$ ipython --no-banner

In [1]: import numpy as np

In [2]: np.set_printoptions(precision=2, suppress=True, linewidth=100)

In [3]: u = np.array([-3, 2, 3, 2, -1, -2])

In [4]: g = np.array([-2, -2, -1, 2])

In [5]: m1 = np.outer(u, g)

In [6]: m1
Out[6]: 
array([[ 6,  6,  3, -6],
       [-4, -4, -2,  4],
       [-6, -6, -3,  6],
       [-4, -4, -2,  4],
       [ 2,  2,  1, -2],
       [ 4,  4,  2, -4]])

In [7]: left, sv, vt = np.linalg.svd(m1)

In [8]: print(np.argmax(sv[:-1] / (sv[1:] + 1e-6)) + 1)
1

In [9]: B = left[:, :1] @ np.diag(sv[:1]) @ vt[:1]

In [10]: round(np.linalg.norm(m1 - B) / np.linalg.norm(m1), 2)
Out[10]: np.float64(0.0)

In [11]: print(round(np.abs(m1 - B).max(), 2))
0.0

In [12]: print(m1 @ np.linalg.pinv(m1) @ m1)
[[ 6.  6.  3. -6.]
 [-4. -4. -2.  4.]
 [-6. -6. -3.  6.]
 [-4. -4. -2.  4.]
 [ 2.  2.  1. -2.]
 [ 4.  4.  2. -4.]]

In [13]: np.unique(m1.round(6), axis=0).shape
Out[13]: (5, 4)

In [14]: print(np.abs(np.diag(np.linalg.qr(m1)[1])) > 1e-9)
[ True False False False]

In [15]: np.linalg.lstsq(m1[:-1].T, m1[-1])[2]
Out[15]: np.int32(1)

In [16]: round(float(np.trace(np.linalg.pinv(m1) @ m1)), 2)
Out[16]: 1.0

In [17]: m1.shape
Out[17]: (6, 4)

In [18]: np.linalg.rank(m1)
---------------------------------------------------------------------------
AttributeError                            Traceback (most recent call last)
Cell In[18], line 1
----> 1 np.linalg.rank(m1)

AttributeError: module 'numpy.linalg' has no attribute 'rank'

In [19]: m1.mean(axis=0)
Out[19]: array([-0.33, -0.33, -0.17,  0.33])

In [20]: m1.sum(axis=0)
Out[20]: array([-2, -2, -1,  2])

In [21]: m1.sum(axis=1)
Out[21]: array([ 9, -6, -9, -6,  3,  6])

In [22]: np.unravel_index(np.abs(m1).argmax(), m1.shape)
Out[22]: (np.int64(0), np.int64(0))

In [23]: print(np.round(np.linalg.svd(m1, compute_uv=False), 2) + 0)
[20.07  0.    0.    0.  ]

In [24]: m1[6]
---------------------------------------------------------------------------
IndexError                                Traceback (most recent call last)
Cell In[24], line 1
----> 1 m1[6]

IndexError: index 6 is out of bounds for axis 0 with size 6

In [25]: print(np.abs(m1).max())
6

In [26]: np.linalg.cond(m1) > 100
Out[26]: np.True_

In [27]: np.argsort(-np.linalg.norm(m1, axis=0).round(6), kind="stable")[:3]
Out[27]: array([0, 1, 3])

In [28]: np.linalg.matrix_rank(m1, rtol=0.1)
Out[28]: np.int64(1)

In [29]: round(np.linalg.norm(m1, 2) / np.linalg.norm(m1), 2)
Out[29]: np.float64(1.0)

In [30]: B = np.array([[-2, 2], [1, 1], [3, -1], [1, 2]])

In [31]: np.einsum("ik,kj->ij", m1, B)
Out[31]: 
array([[-3,  3],
       [ 2, -2],
       [ 3, -3],
       [ 2, -2],
       [-1,  1],
       [-2,  2]])

In [32]: print(np.einsum("ij->j", m1))
[-2 -2 -1  2]

In [33]: print(np.linalg.matrix_rank(np.vstack([m1, B.T])))
3

In [34]: m1 @ B
Out[34]: 
array([[-3,  3],
       [ 2, -2],
       [ 3, -3],
       [ 2, -2],
       [-1,  1],
       [-2,  2]])

In [35]: arr = np.tanh(np.array([[0.5, -0.4],
    ...:     [0.2, 0.4],
    ...:     [-0.1, -1.2],
    ...:     [0.8, 2.0],
    ...:     [0.6, 1.5],
    ...:     [1.3, 0.1],
    ...:     [0.4, -0.5],
    ...:     [0.1, -0.5],
    ...:     [1.6, -1.5],
    ...:     [-2.0, -1.9],
    ...:     [-0.2, 0.5],
    ...:     [-0.8, -1.6],
    ...:     [-0.6, -0.1],
    ...:     [-0.7, -0.8],
    ...:     [-0.3, 0.4],
    ...:     [0.2, 0.8],
    ...:     [2.0, 0.4],
    ...:     [1.3, -0.1],
    ...:     [1.4, 0.6]]) @ np.array([[-1.0, -0.4, -0.3, -0.6], [0.0, 0.6, -0.4, 2.2]]))

In [36]: print(arr)
[[-0.46 -0.41  0.01 -0.83]
 [-0.2   0.16 -0.22  0.64]
 [ 0.1  -0.59  0.47 -0.99]
 [-0.66  0.71 -0.78  1.  ]
 [-0.54  0.58 -0.65  0.99]
 [-0.86 -0.43 -0.41 -0.51]
 [-0.38 -0.43  0.08 -0.87]
 [-0.1  -0.33  0.17 -0.82]
 [-0.92 -0.91  0.12 -1.  ]
 [ 0.96 -0.33  0.88 -0.99]
 [ 0.2   0.36 -0.14  0.84]
 [ 0.66 -0.56  0.71 -1.  ]
 [ 0.54  0.18  0.22  0.14]
 [ 0.6  -0.2   0.49 -0.87]
 [ 0.29  0.35 -0.07  0.79]
 [-0.2   0.38 -0.36  0.93]
 [-0.96 -0.51 -0.64 -0.31]
 [-0.86 -0.52 -0.34 -0.76]
 [-0.89 -0.2  -0.58  0.45]]

In [37]: cov = np.cov(arr, rowvar=False)

In [38]: arr.std(axis=0)
Out[38]: array([0.59, 0.45, 0.46, 0.8 ])

In [39]: print(np.polyfit(arr[:, 1], arr[:, 2], 1))
[-0.47 -0.12]
